$ python -q
>>> import numpy as np
>>> import numpy.linalg as la
>>> np.set_printoptions(suppress=True, linewidth=100)
>>> tidy = lambda a: np.round(a, 2) + 0
>>> W2 = np.array([[-2, 0, -3, 2, -1, -3], [-1, 3, 3, 1, -3, -2]])
>>> rng = np.random.default_rng(34)
>>> A = rng.normal(size=(24, 2)) @ W2 + np.array([1, 1, 2, 3, 2, 0])
>>> print(tidy(A))
[[ 2.34 -2.77 -1.65  1.66  5.81  2.64]
 [-4.63  2.45 -4.28  8.63 -2.02 -8.69]
 [-0.08  0.38 -0.55  4.08  1.98 -1.51]
 [ 0.55  2.01  2.84  3.45  0.93 -0.85]
 [ 1.22 -0.83 -0.41  2.78  3.63  0.63]
 [-0.72  2.47  1.63  4.72 -0.09 -2.82]
 [ 1.96 -1.16  0.2   2.04  4.28  1.79]
 [ 3.77 -2.02  1.61  0.23  5.9   4.65]
 [ 0.8  -0.05  0.12  3.2   2.78 -0.13]
 [ 0.15 -1.66 -3.28  3.85  3.79 -0.84]
 [-0.48  1.08 -0.1   4.48  1.19 -2.23]
 [ 1.09  4.13  6.84  2.91 -0.56 -0.38]
 [-0.09  3.37  3.92  4.09 -0.52 -2.03]
 [-1.68  2.48  0.21  5.68 -0.57 -4.26]
 [ 1.79  1.56  4.02  2.21  1.93  1.09]
 [-0.39 -0.87 -2.88  4.39  2.87 -1.77]
 [ 0.1   0.41 -0.22  3.9   2.04 -1.25]
 [ 2.53 -0.69  1.76  1.47  4.17  2.57]
 [ 3.43  0.21  4.45  0.57  3.88  3.77]
 [ 2.22 -4.93 -5.07  1.78  7.55  2.82]
 [ 1.59  1.62  3.82  2.41  1.78  0.79]
 [ 1.06  3.21  5.4   2.94  0.19 -0.28]
 [ 1.92  3.1   6.53  2.08  0.71  1.03]
 [-0.96  2.12  0.75  4.96  0.09 -3.12]]
>>> # rows and columns are dependent
>>> Ac = A - A.mean(axis=0)
>>> left, sig, vt = la.svd(Ac, full_matrices=False)
>>> print((np.sign(left[:, 0]) == np.sign(left[0, 0])).astype(int))
[1 0 0 0 1 0 1 1 1 1 0 0 0 0 1 0 0 1 1 1 1 0 1 0]
>>> print(la.matrix_rank(Ac))
2
>>> print(tidy((sig ** 2).sum() ** 2 / (sig ** 4).sum()))
1.95
>>> print(np.abs(left[:, 0]).argmax())
1
>>> print(tidy(sig ** 2 / (sig ** 2).sum()))
[0.58 0.42 0.   0.   0.   0.  ]
>>> print(tidy(vt[0] * np.sign(vt[0, np.abs(vt[0]).argmax()])))
[ 0.36 -0.37 -0.01 -0.36  0.49  0.61]
>>> D = la.norm(A[:, None] - A[None], axis=-1)
>>> print(np.flatnonzero(D[2] < D.mean() / 2))
[ 2  4  8 10 15 16 23]
>>> print(la.matrix_rank(D ** 2))
4
>>> print(tidy(D[:5, :5]))
[[ 0.   17.91  7.4   9.24  4.07]
 [17.91  0.   11.27 13.21 14.59]
 [ 7.4  11.27  0.    4.06  3.49]
 [ 9.24 13.21  4.06  0.    5.39]
 [ 4.07 14.59  3.49  5.39  0.  ]]
>>> print(D.mean(axis=1).argmax())
1
>>> print(D.shape)
(24, 24)
>>> print(np.unravel_index(D.round(6).argmax(), D.shape))
(np.int64(1), np.int64(7))
>>> w1 = np.array([[3, -4, 4, -1],
...     [4, 1, -1, -4],
...     [1, 2, 1, -4],
...     [0, 0, 3, 5],
...     [5, 0, 2, 5],
...     [0, -3, -3, -1]])
>>> coef = np.array([-1, 3, 2, 3])
>>> H = np.maximum(A @ w1 + coef, 0)
>>> print(tidy((H > 0).mean(axis=0)))
[0.96 0.67 1.   0.71]
>>> print(la.matrix_rank(H))
4
>>> print((H > 0).astype(int))
[[1 0 1 1]
 [0 1 1 1]
 [1 1 1 1]
 [1 1 1 1]
 [1 0 1 1]
 [1 1 1 1]
 [1 0 1 1]
 [1 0 1 1]
 [1 1 1 1]
 [1 0 1 1]
 [1 1 1 1]
 [1 1 1 0]
 [1 1 1 0]
 [1 1 1 1]
 [1 1 1 0]
 [1 1 1 1]
 [1 1 1 1]
 [1 0 1 1]
 [1 0 1 0]
 [1 0 1 1]
 [1 1 1 0]
 [1 1 1 0]
 [1 1 1 0]
 [1 1 1 1]]
>>> W2 = np.array([[4, 4, -9], [-1, -8, 8], [7, 0, -4], [-2, 4, 6]])
>>> print(w1 @ W2)
[[ 46  40 -81]
 [ 16  -8 -48]
 [ 17 -28 -21]
 [ 11  20  18]
 [ 24  40 -23]
 [-16  20 -18]]
>>> print((H @ W2).round(6).argmax(axis=1))
[1 2 1 0 1 0 1 1 1 1 2 0 0 2 0 1 1 0 0 1 0 0 0 2]
>>> mat = np.array([[0, 0, 0], [-2, -1, 0], [-2, -1, 0], [-4, -2, 0]])
>>> print(la.matrix_rank(mat, rtol=0.1))
1
>>> print(tidy(la.norm(mat, 2) / la.norm(mat)))
1.0
>>> print([round(float(x), 2) for x in la.svd(mat, compute_uv=False)[:3]])
[5.48, 0.0, 0.0]
>>> print(np.count_nonzero(mat))
6
>>> print(np.unravel_index(np.abs(mat).argmax(), mat.shape))
(np.int64(3), np.int64(0))
>>> print(np.diff(mat, axis=0))
[[-2 -1  0]
 [ 0  0  0]
 [-2 -1  0]]
>>> np.zeros(4, 3)
Traceback (most recent call last):
  File "<python-input-40>", line 1, in <module>
    np.zeros(4, 3)
    ~~~~~~~~^^^^^^
TypeError: Cannot interpret '3' as a data type
>>> print(mat - mat[0])
[[ 0  0  0]
 [-2 -1  0]
 [-2 -1  0]
 [-4 -2  0]]
>>> print(mat.sum(axis=0))
[-8 -4  0]
>>> print(tidy(la.norm(mat)))
5.48
>>> print(mat.sum(axis=1))
[ 0 -3 -3 -6]
>>> r = la.matrix_rank(mat)
>>> print(r)
1
>>> N = la.svd(mat)[2][r:].T
>>> print([int(la.matrix_rank(mat[:i])) for i in range(1, len(mat) + 1)])
[0, 1, 1, 1]
>>> print(np.allclose(mat @ N, 0))
True
>>> w1 = np.array([[1, 3], [3, 1], [1, 2]])
>>> coef = np.array([0, 2])
>>> H = np.maximum(mat @ w1 + coef, 0)
>>> print((H > 0).astype(int))
[[0 1]
 [0 0]
 [0 0]
 [0 0]]
>>> print(H)
[[0 2]
 [0 0]
 [0 0]
 [0 0]]
>>> W2 = np.array([[8, 9, 6], [6, 5, 3]])
>>> print((H @ W2).round(6).argmax(axis=1))
[0 0 0 0]
>>> print(H @ W2)
[[12 10  6]
 [ 0  0  0]
 [ 0  0  0]
 [ 0  0  0]]
>>> print(w1 @ W2)
[[26 24 15]
 [30 32 21]
 [20 19 12]]
>>> data = np.load("sample1.npy")
>>> print(data)
[[ 1  0  0  0  0]
 [ 0  1  0  0  0]
 [ 0  0 -2  0  0]
 [ 0  0  0  2  0]
 [ 0  0  0  0 -2]]
>>> evals, V = la.eigvalsh(data)
Traceback (most recent call last):
  File "<python-input-61>", line 1, in <module>
    evals, V = la.eigvalsh(data)
    ^^^^^^^^
ValueError: too many values to unpack (expected 2)
>>> evals, V = la.eigh(data)
>>> print(np.unique(evals.round(6) + 0, return_counts=True)[1])
[2 2 1]
>>> print(np.abs(V[:, -1]))
[0. 0. 0. 1. 0.]
>>> B = data[0, 0] * data[1:] - np.outer(data[1:, 0], data[0])
>>> print(B)
[[ 0  1  0  0  0]
 [ 0  0 -2  0  0]
 [ 0  0  0  2  0]
 [ 0  0  0  0 -2]]
>>> print(np.flatnonzero(~B.round(6).any(axis=1)))
[]
>>> B = np.array([[-4, 4, -4], [-5, -3, -1], [3, -2, 0], [1, 3, 0], [-4, 3, 1]])
>>> print(np.einsum("ij,ij->i", data, data))
[1 1 4 4 4]
>>> print(np.vstack([data, B.T]).shape)
(8, 5)
>>> E = np.array([[2.0, 1.0, 0.0, 0.0, 0.0, 0.0, 0.0, 0.0],
...     [0.0, 2.0, 1.0, 0.0, 0.0, 0.0, 0.0, 0.0],
...     [0.0, 0.0, 2.0, 1.0, 0.0, 0.0, 0.0, 0.0],
...     [0.0, 0.0, 0.0, 2.0, 1.0, 0.0, 0.0, 0.0],
...     [0.0, 0.0, 0.0, 0.0, 2.0, 1.0, 0.0, 0.0],
...     [0.0, 0.0, 0.0, 0.0, 0.0, 2.0, 1.0, 0.0],
...     [0.0, 0.0, 0.0, 0.0, 0.0, 0.0, 2.0, 1.0],
...     [0.0, 0.0, 0.0, 0.0, 0.0, 0.0, 0.0, 2.0]])
>>> print(E)
[[2. 1. 0. 0. 0. 0. 0. 0.]
 [0. 2. 1. 0. 0. 0. 0. 0.]
 [0. 0. 2. 1. 0. 0. 0. 0.]
 [0. 0. 0. 2. 1. 0. 0. 0.]
 [0. 0. 0. 0. 2. 1. 0. 0.]
 [0. 0. 0. 0. 0. 2. 1. 0.]
 [0. 0. 0. 0. 0. 0. 2. 1.]
 [0. 0. 0. 0. 0. 0. 0. 2.]]
>>> # triangular: eigenvalues sit on the diagonal
>>> print(np.abs(E).max())
2.0
>>> print(np.unravel_index(np.abs(E).argmax(), E.shape))
(np.int64(0), np.int64(0))
>>> print(tidy(la.svd(E, compute_uv=False)))
[2.96 2.83 2.62 2.35 2.02 1.67 1.34 1.1 ]
>>> print(E.sum(axis=1))
[3. 3. 3. 3. 3. 3. 3. 2.]
>>> print(la.matrix_rank(E))
8
>>> print(np.diff(E, axis=0))
[[-2.  1.  1.  0.  0.  0.  0.  0.]
 [ 0. -2.  1.  1.  0.  0.  0.  0.]
 [ 0.  0. -2.  1.  1.  0.  0.  0.]
 [ 0.  0.  0. -2.  1.  1.  0.  0.]
 [ 0.  0.  0.  0. -2.  1.  1.  0.]
 [ 0.  0.  0.  0.  0. -2.  1.  1.]
 [ 0.  0.  0.  0.  0.  0. -2.  1.]]
>>> x = np.array([-2, -1, 0, 0, -1, -2, -2, 0])
>>> h = np.maximum(E @ x, 0)
>>> print(E.T @ h)
[0. 0. 0. 0. 0. 0. 0. 0.]
>>> print(np.flatnonzero(h > 1e-9))
[]
>>> print(tidy(np.tanh(E @ x)))
[-1.   -0.96  0.   -0.76 -1.   -1.   -1.    0.  ]
>>> O, V = la.qr(E[:, :2])[0], la.qr(E[:, 2:])[0]
>>> sig = la.svd(O.T @ V, compute_uv=False)
>>> print(tidy(sig))
[0.5 0. ]
>>> print(tidy(np.degrees(np.arccos(sig.clip(0, 1)))))
[60. 90.]
>>> print(tidy(la.norm(O @ O.T - V @ V.T, 2)))
1.0
>>> x = np.array([8, 6, 1, 4, 5, 4, 9, 8])
>>> rhs = E @ x
>>> print(rhs)
[22. 13.  6. 13. 14. 17. 26. 16.]
>>> print(tidy(la.solve(E.T, E[4])))
[0. 0. 0. 0. 1. 0. 0. 0.]
>>> print(tidy(la.solve(E, rhs)))
[8. 6. 1. 4. 5. 4. 9. 8.]
>>> print(tidy(la.solve(E, rhs + E[:, 5])))
[8. 6. 1. 4. 5. 5. 9. 8.]
>>> print(np.prod(np.diag(E)), tidy(la.det(E)))
256.0 256.0
>>> print(tidy(np.sort(la.eigvals(E))))
[2. 2. 2. 2. 2. 2. 2. 2.]
>>> print(E @ E)
[[4. 4. 1. 0. 0. 0. 0. 0.]
 [0. 4. 4. 1. 0. 0. 0. 0.]
 [0. 0. 4. 4. 1. 0. 0. 0.]
 [0. 0. 0. 4. 4. 1. 0. 0.]
 [0. 0. 0. 0. 4. 4. 1. 0.]
 [0. 0. 0. 0. 0. 4. 4. 1.]
 [0. 0. 0. 0. 0. 0. 4. 4.]
 [0. 0. 0. 0. 0. 0. 0. 4.]]
>>> print(la.matrix_rank(E - E[0, 0] * np.eye(8)))
7
>>> arr = np.loadtxt("data.csv", delimiter=",")
>>> print(arr)
[[ 2. -4. -8.  2.]
 [-4.  6.  1.  0.]
 [-8.  1.  2. -3.]
 [ 2.  0. -3. -6.]]
>>> # symmetric, so the eigenvalues are real
>>> evals, V = la.eigh(arr)
>>> x = np.array([4, 3, 1, -3])
>>> print(tidy(x @ arr @ x / (x @ x)), tidy(evals[0]), tidy(evals[-1]))
-4.29 -7.18 12.62
>>> print(tidy(V * np.abs(evals) @ V.T))
[[ 8.8  -2.24 -2.15  0.92]
 [-2.24  6.47  2.39 -0.66]
 [-2.15  2.39  8.22 -0.03]
 [ 0.92 -0.66 -0.03  6.91]]
>>> print(tidy(la.eigvalsh(arr[1:, 1:])))
[-7.01  2.73  6.28]
>>> print(np.abs(arr).sum(axis=1).max(), tidy(np.abs(evals).max()))
16.0 12.62
>>> print(tidy(la.eigvalsh(arr).min()))
-7.18
>>> print([round(float(la.det(arr[:i, :i])), 2) + 0 for i in range(1, 5)])
[2.0, -4.0, -330.0, 2500.0]
>>> print(np.all(la.eigvalsh(arr) > 0))
False
>>> evals, V = la.eigh(arr)
>>> print(tidy(np.abs(V[:, -1])))
[0.64 0.48 0.58 0.16]
>>> print(tidy(evals.sum()), np.trace(arr))
4.0 4.0
>>> print(tidy(evals))
[-7.18 -6.02  4.58 12.62]
>>> print(tidy(V.T @ arr @ V))
[[-7.18  0.    0.    0.  ]
 [ 0.   -6.02  0.    0.  ]
 [ 0.    0.    4.58  0.  ]
 [ 0.    0.    0.   12.62]]
>>> print(tidy(la.eigvalsh(arr + 3 * np.eye(4))))
[-4.18 -3.02  7.58 15.62]
>>> print(tidy(la.eigvalsh(arr @ arr)))
[ 21.02  36.21  51.6  159.17]
>>> O, V = la.qr(arr[:, :2])[0], la.qr(arr[:, 2:])[0]
>>> sig = la.svd(O.T @ V, compute_uv=False)
>>> print(tidy(la.norm(O @ O.T - V @ V.T, 2)))
1.0
>>> print(tidy(sig))
[0.68 0.08]
>>> print((sig > 0.9).sum())
0
>>> x = np.array([7, 4, 9, 9])
>>> rhs = arr @ x
>>> coef, lr = np.zeros(4), 1 / la.norm(arr, 2) ** 2
>>> for i in range(4):
...     coef -= lr * arr.T @ (arr @ coef - rhs)
...     if i % 1 == 0: print(i, round(la.norm(arr @ coef - rhs), 2))
... 
0 72.39
1 49.81
2 34.48
3 24.07
>>> print(tidy(la.cond(arr)))
2.75
>>> print(tidy(coef))
[4.77 2.47 7.3  7.33]
